% ipython --no-banner

In [1]: import numpy as np

In [2]: from numpy import linalg as LA

In [3]: np.set_printoptions(suppress=True, linewidth=100)

In [4]: E = np.array([[-1.3, -1.3], [0.1, 0.3], [0.5, 1.2]])

In [5]: E[:, 1] *= 10

In [6]: E
Out[6]: 
array([[ -1.3, -13. ],
       [  0.1,   3. ],
       [  0.5,  12. ]])

In [7]: hat = E @ LA.solve(E.T @ E, E.T)

In [8]: np.round(np.diag(hat), 1)
Out[8]: array([1. , 0.1, 0.9])

In [9]: round(float(np.trace(hat)), 1)
Out[9]: 2.0

In [10]: np.round(E[2] @ E[1], 1)
Out[10]: np.float64(36.0)

In [11]: round(LA.norm(E, "nuc"), 1)
Out[11]: np.float64(18.5)

In [12]: np.round(LA.norm(E, axis=0), 1)
Out[12]: array([ 1.4, 17.9])

In [13]: LA.norm(E, axis=1).argmax()
Out[13]: np.int64(0)

In [14]: th = np.radians(72)

In [15]: Rm = np.eye(2)

In [16]: Rm[0, 0] = Rm[1, 1] = np.cos(th)

In [17]: Rm[0, 1], Rm[1, 0] = -np.sin(th), np.sin(th)

In [18]: Rm.round(1)
Out[18]: 
array([[ 0.3, -1. ],
       [ 1. ,  0.3]])

In [19]: other = E @ Rm.T

In [20]: np.allclose(E @ E.T, other @ other.T)
Out[20]: True

In [21]: np.allclose(LA.norm(E, axis=1), LA.norm(other, axis=1))
Out[21]: True

In [22]: np.round(np.abs(other - E).max(axis=0), 1)
Out[22]: array([13.3,  7.8])

In [23]: np.round(LA.svd(E, compute_uv=False), 1), np.round(LA.svd(other, compute_uv=False), 1)
Out[23]: (array([18. ,  0.5]), array([18. ,  0.5]))

In [24]: round(float(LA.det(Rm)), 1), np.round(np.trace(Rm), 1)
Out[24]: (1.0, np.float64(0.6))

In [25]: F = np.array([[0, 1, 0, 0], [-1, -2, 0, 0], [0, 0, 0, 1], [0, 0, -1, -2]])

In [26]: t3 = np.stack([F, 3 * F, F[::-1]])

In [27]: (t3 @ F.T).shape
Out[27]: (3, 4, 4)

In [28]: rng = np.random.default_rng(219)

In [29]: lab = rng.permutation(4)

In [30]: lab
Out[30]: array([3, 1, 2, 0])

In [31]: other = F[lab][:, lab]

In [32]: np.round(np.sort(np.abs(LA.eigvals(other))), 1)
Out[32]: array([1., 1., 1., 1.])

In [33]: np.allclose(other, F)
Out[33]: False

In [34]: arr = np.load("arr.npy")

In [35]: arr.round(1)
Out[35]: 
array([[ 0.9, -0.4, -0.1],
       [-0.4, -0.9, -0.4],
       [-0.1, -0.4,  0.9]])

In [36]: ev, vecs = LA.eigh(arr)

In [37]: round(ev.sum(), 1), np.trace(arr)
Out[37]: (np.float64(1.0), np.float64(1.0))

In [38]: left, sv, vt = LA.svd(arr, full_matrices=False)

In [39]: np.round(np.sqrt((sv ** 2).sum()), 1), round(LA.norm(arr), 1)
Out[39]: (np.float64(1.7), np.float64(1.7))

In [40]: sv.round(1)
Out[40]: array([1., 1., 1.])

In [41]: np.allclose(left * sv @ vt, arr)
Out[41]: True

In [42]: np.round(sv / sv[0], 1)
Out[42]: array([1., 1., 1.])

In [43]: np.round(left.T @ arr @ vt.T, 1) + 0
Out[43]: 
array([[1., 0., 0.],
       [0., 1., 0.],
       [0., 0., 1.]])

In [44]: f = np.array([-1, 3, -1])

In [45]: other = arr + np.outer(f, np.eye(3)[0])

In [46]: LA.matrix_rank(LA.inv(other) - LA.inv(arr), tol=1e-8)
Out[46]: np.int64(1)

In [47]: ev, vecs = LA.eigh(arr)

In [48]: x = np.array([1, 2, -1])

In [49]: np.round(vecs * np.maximum(ev, 0) @ vecs.T, 1) + 0
Out[49]: 
array([[ 1. , -0.2,  0. ],
       [-0.2,  0.1, -0.2],
       [ 0. , -0.2,  1. ]])

In [50]: round(float(np.abs(arr).sum(axis=1).max()), 1), np.abs(ev).max()
Out[50]: (1.6, np.float64(1.0))

In [51]: np.round(LA.eigvalsh(arr[1:, 1:]), 1)
Out[51]: array([-0.9,  1. ])

In [52]: round(x @ arr @ x / (x @ x), 1), np.round(ev[0], 1), ev[-1]
Out[52]: (np.float64(-0.2), np.float64(-1.0), np.float64(1.0))

In [53]: np.round(vecs * np.abs(ev) @ vecs.T, 1) + 0
Out[53]: 
array([[1., 0., 0.],
       [0., 1., 0.],
       [0., 0., 1.]])

In [54]: A = np.array([[0.0, 0.0, 1.0], [0.0, 0.0, 0.0], [1.0, 0.0, 0.0]])

In [55]: LA.matrix_rank(A, rtol=0.1)
Out[55]: np.int64(2)

In [56]: [round(float(x), 1) for x in LA.svd(A, compute_uv=False)[:3]]
Out[56]: [1.0, 1.0, 0.0]

In [57]: ev, vecs = LA.eigh(A)

In [58]: x = np.array([2, 3, 2])

In [59]: x @ A @ x
Out[59]: np.float64(8.0)

In [60]: round(x @ A @ x / (x @ x), 1), ev[0], ev[-1]
Out[60]: (np.float64(0.5), np.float64(-1.0), np.float64(1.0))

In [61]: (np.sign(vecs[:, -1].round(6)) == np.sign(vecs[0, -1].round(6))).astype(int)
Out[61]: array([1, 0, 1])

In [62]: np.abs(A).sum(axis=1).max(), np.abs(ev).max()
Out[62]: (np.float64(1.0), np.float64(1.0))

In [63]: np.allclose(A[:-1].T @ LA.lstsq(A[:-1].T, A[-1])[0], A[-1])
Out[63]: False

In [64]: np.round(A @ LA.pinv(A) @ A, 1)
Out[64]: 
array([[0., 0., 1.],
       [0., 0., 0.],
       [1., 0., 0.]])

In [65]: left, sv, vt = LA.svd(A)

In [66]: vecs = vt[:(sv > 1e-8).sum()]

In [67]: x = A[0] + 4 * A[2] + rng.integers(2) * np.eye(3)[0]

In [68]: x
Out[68]: array([5., 0., 1.])

In [69]: np.allclose(vecs.T @ vecs @ x, x)
Out[69]: True

In [70]: LA.matrix_rank(np.vstack([A, x]))
Out[70]: np.int64(2)
